% python3 -q
>>> import numpy as np
>>> from numpy import linalg as LA
>>> np.set_printoptions(suppress=True, linewidth=200)
>>> arr = np.load("layer16.npy")
>>> arr
array([[  6.68,  -0.01,   6.7 ],
       [ -9.62,  -0.01,  -9.64],
       [ -3.07,  -0.01,  -3.07],
       [  8.55,  -0.01,   8.53],
       [  1.45,   0.  ,   1.45],
       [ -4.07,  -0.01,  -4.09],
       [ -3.98,   0.01,  -3.99],
       [  8.18,  -0.01,   8.23],
       [ -7.48,   0.01,  -7.48],
       [  7.05,   0.01,   7.05],
       [  4.29,   0.01,   4.32],
       [ -5.78,  -0.01,  -5.78],
       [  4.12,   0.02,   4.12],
       [ -2.22,   0.06,  -2.23],
       [  2.18,   0.  ,   2.14],
       [-13.79,  -0.01, -13.77],
       [ -9.8 ,   0.  ,  -9.78],
       [ -1.32,   0.02,  -1.35],
       [ -0.18,  -0.02,  -0.18]])
>>> proj = arr @ LA.solve(arr.T @ arr, arr.T)
>>> np.round(LA.eigvalsh(proj), 2) + 0
array([0., 0., 0., 0., 0., 0., 0., 0., 0., 0., 0., 0., 0., 0., 0., 0., 1., 1., 1.])
>>> np.round(proj @ arr[:, 1], 2) + 0
array([-0.01, -0.01, -0.01, -0.01,  0.  , -0.01,  0.01, -0.01,  0.01,  0.01,  0.01, -0.01,  0.02,  0.06,  0.  , -0.01,  0.  ,  0.02, -0.02])
>>> rng = np.random.default_rng(757087)
>>> theta = np.sort(rng.uniform(-2, 2, 18))
>>> E = np.c_[theta, theta ** 2, theta ** 3] @ np.array([[1, -1, -1], [-1, -2, -2], [-1, -1, -1]])
>>> E.round(2)
array([[  1.91,   1.93,   1.93],
       [  1.35,   1.54,   1.54],
       [  1.08,   1.35,   1.35],
       [  0.05,   0.65,   0.65],
       [ -0.7 ,   0.17,   0.17],
       [ -0.92,   0.04,   0.04],
       [ -0.59,   0.13,   0.13],
       [ -0.55,   0.14,   0.14],
       [ -0.49,   0.14,   0.14],
       [ -0.37,   0.15,   0.15],
       [ -0.35,   0.15,   0.15],
       [  0.17,  -0.83,  -0.83],
       [  0.12,  -1.15,  -1.15],
       [ -0.73,  -3.44,  -3.44],
       [ -1.76,  -5.44,  -5.44],
       [ -3.51,  -8.4 ,  -8.4 ],
       [ -6.24, -12.6 , -12.6 ],
       [ -6.45, -12.91, -12.91]])
>>> idx = E[:, 2] > np.median(E[:, 2])
>>> r0 = E[idx].mean(axis=0) - E[~idx].mean(axis=0)
>>> idx.astype(int)
array([1, 1, 1, 1, 1, 0, 0, 1, 1, 1, 1, 0, 0, 0, 0, 0, 0, 0])
>>> r0.round(2)
array([2.43, 5.65, 5.65])
>>> ((E - E.mean(axis=0)) @ r0 > 0).astype(int)
array([1, 1, 1, 1, 1, 1, 1, 1, 1, 1, 1, 1, 1, 0, 0, 0, 0, 0])
>>> np.argsort(-np.abs(r0).round(6), kind="stable")
array([1, 2, 0])
>>> data = np.load("dump.npy")
>>> data
array([[ 1., -3., -1.,  1.],
       [ 0.,  0., -4., -5.],
       [ 0.,  4., -1.,  5.],
       [ 0., -1.,  0.,  4.]])
>>> vec = np.array([0, 1, 3, 5])
>>> target = data @ vec
>>> c, lr = np.zeros(4), 1 / LA.norm(data, 2) ** 2
>>> for i in range(6):
...     c -= lr * data.T @ (data @ c - target)
...     if i % 1 == 0: print(i, round(LA.norm(data @ c - target), 2))
... 
0 5.45
1 4.18
2 3.27
3 2.6
4 2.09
5 1.69
>>> c.round(2)
array([-0.08,  0.91,  2.55,  5.14])
>>> round(LA.cond(data), 2)
np.float64(14.9)
>>> Xc = arr - arr.mean(axis=0)
>>> U, sig, Vh = LA.svd(Xc, full_matrices=False)
>>> LA.matrix_rank(Xc)
np.int64(3)
>>> np.round((sig ** 2).sum() ** 2 / (sig ** 4).sum(), 2)
np.float64(1.0)
>>> np.round(np.abs(Vh[-1]), 2)
array([0.65, 0.4 , 0.65])
>>> assert data == data.T
Traceback (most recent call last):
  File "<python-input-31>", line 1, in <module>
    assert data == data.T
           ^^^^^^^^^^^^^^
ValueError: The truth value of an array with more than one element is ambiguous. Use a.any() or a.all()
>>> data @ data
array([[  1.,  -8.,  12.,  15.],
       [  0., -11.,   4., -40.],
       [  0.,  -9., -15.,  -5.],
       [  0.,  -4.,   4.,  21.]])
>>> data.inv()
Traceback (most recent call last):
  File "<python-input-33>", line 1, in <module>
    data.inv()
    ^^^^^^^^
AttributeError: 'numpy.ndarray' object has no attribute 'inv'
>>> np.round(LA.matrix_power(data, 3), 2)
array([[  1.,  30.,  19., 161.],
       [  0.,  56.,  40., -85.],
       [  0., -55.,  51., -50.],
       [  0.,  -5.,  12., 124.]])
>>> round(np.abs(LA.eigvals(data)).max(), 2)
np.float64(5.08)
>>> (data + data.T) / 2
array([[ 1. , -1.5, -0.5,  0.5],
       [-1.5,  0. ,  0. , -3. ],
       [-0.5,  0. , -1. ,  2.5],
       [ 0.5, -3. ,  2.5,  4. ]])
